>>> import numpy as np
>>> np.set_printoptions(precision=2, suppress=True, linewidth=100)
>>> rnd = lambda a: np.round(a, 2) + 0
>>> rng = np.random.default_rng(999)
>>> E = (rng.random((5, 5)) < 0.3) + np.eye(5)
>>> E /= E.sum(axis=1, keepdims=True)
>>> rnd(E)
array([[0.33, 0.33, 0.  , 0.  , 0.33],
       [0.  , 0.67, 0.  , 0.  , 0.33],
       [0.  , 0.  , 1.  , 0.  , 0.  ],
       [0.2 , 0.2 , 0.2 , 0.4 , 0.  ],
       [0.  , 0.5 , 0.  , 0.  , 0.5 ]])
>>> # row-stochastic, so 1 is an eigenvalue
>>> np.trace(E)
np.float64(2.9)
>>> rnd((E + E.T) / 2)
array([[0.33, 0.17, 0.  , 0.1 , 0.17],
       [0.17, 0.67, 0.  , 0.1 , 0.42],
       [0.  , 0.  , 1.  , 0.1 , 0.  ],
       [0.1 , 0.1 , 0.1 , 0.4 , 0.  ],
       [0.17, 0.42, 0.  , 0.  , 0.5 ]])
>>> rnd(np.linalg.matrix_power(E, 4))
array([[0.01, 0.59, 0.  , 0.  , 0.4 ],
       [0.  , 0.6 , 0.  , 0.  , 0.4 ],
       [0.  , 0.  , 1.  , 0.  , 0.  ],
       [0.04, 0.37, 0.32, 0.03, 0.24],
       [0.  , 0.6 , 0.  , 0.  , 0.4 ]])
>>> np.allclose(E @ E.T, E.T @ E)
False
>>> np.allclose(E, E.T)
False
>>> vec = np.array([1, -8, 4, -4, 2])
>>> h = np.maximum(E @ vec, 0)
>>> np.maximum(E @ (3 * vec), 0)
array([ 0.,  0., 12.,  0.,  0.])
>>> rnd(np.tanh(E @ vec))
array([-0.93, -1.  ,  1.  , -0.98, -1.  ])
>>> vec = np.array([-9, -3, -9, 5, -2])
>>> np.sign((E @ vec).round(6))
array([-1., -1., -1., -1., -1.])
>>> rnd(np.einsum("ij,j->i", E, vec))
array([-4.67, -2.67, -9.  , -2.2 , -2.5 ])
>>> E @ np.ones(5)
array([1., 1., 1., 1., 1.])
>>> np.linalg.norm(E @ vec) <= np.linalg.norm(E, 2) * np.linalg.norm(vec) + 1e-9
np.True_
>>> rnd(E @ np.eye(5)[4])
array([0.33, 0.33, 0.  , 0.  , 0.5 ])
>>> z = rng.permutation(5)
>>> out = E[:, z] * rng.choice([-1, 1], 5)
>>> rnd(out)
array([[ 0.  ,  0.33,  0.  ,  0.33, -0.33],
       [ 0.  ,  0.  ,  0.  ,  0.33, -0.67],
       [-1.  ,  0.  ,  0.  ,  0.  ,  0.  ],
       [-0.2 ,  0.2 ,  0.4 ,  0.  , -0.2 ],
       [ 0.  ,  0.  ,  0.  ,  0.5 , -0.5 ]])
>>> Uu, _, Vt = np.linalg.svd(E.T @ out)
>>> rnd(np.linalg.lstsq(E, out)[0])
array([[ 0.,  1.,  0.,  0.,  0.],
       [ 0.,  0.,  0.,  0., -1.],
       [-1.,  0.,  0.,  0.,  0.],
       [ 0.,  0.,  1.,  0.,  0.],
       [ 0.,  0.,  0.,  1.,  0.]])
>>> M = np.loadtxt("out13.csv", delimiter=",")
>>> rnd(M)
array([[0.33, 0.22, 0.11, 0.11, 0.22],
       [0.22, 0.33, 0.11, 0.11, 0.22],
       [0.4 , 0.2 , 0.2 , 0.2 , 0.  ],
       [0.  , 0.25, 0.25, 0.25, 0.25],
       [0.25, 0.12, 0.12, 0.12, 0.38]])
>>> out = np.array([[3, -2], [3, -1]])
>>> cent = np.kron(out, M)
>>> rnd(np.linalg.norm(cent, 2)), rnd(np.linalg.norm(out, 2) * np.linalg.norm(M, 2))
(np.float64(4.83), np.float64(4.83))
>>> cent.shape
(10, 10)
>>> rnd(cent)
array([[ 1.  ,  0.67,  0.33,  0.33,  0.67, -0.67, -0.44, -0.22, -0.22, -0.44],
       [ 0.67,  1.  ,  0.33,  0.33,  0.67, -0.44, -0.67, -0.22, -0.22, -0.44],
       [ 1.2 ,  0.6 ,  0.6 ,  0.6 ,  0.  , -0.8 , -0.4 , -0.4 , -0.4 ,  0.  ],
       [ 0.  ,  0.75,  0.75,  0.75,  0.75,  0.  , -0.5 , -0.5 , -0.5 , -0.5 ],
       [ 0.75,  0.38,  0.38,  0.38,  1.12, -0.5 , -0.25, -0.25, -0.25, -0.75],
       [ 1.  ,  0.67,  0.33,  0.33,  0.67, -0.33, -0.22, -0.11, -0.11, -0.22],
       [ 0.67,  1.  ,  0.33,  0.33,  0.67, -0.22, -0.33, -0.11, -0.11, -0.22],
       [ 1.2 ,  0.6 ,  0.6 ,  0.6 ,  0.  , -0.4 , -0.2 , -0.2 , -0.2 ,  0.  ],
       [ 0.  ,  0.75,  0.75,  0.75,  0.75,  0.  , -0.25, -0.25, -0.25, -0.25],
       [ 0.75,  0.38,  0.38,  0.38,  1.12, -0.25, -0.12, -0.12, -0.12, -0.38]])
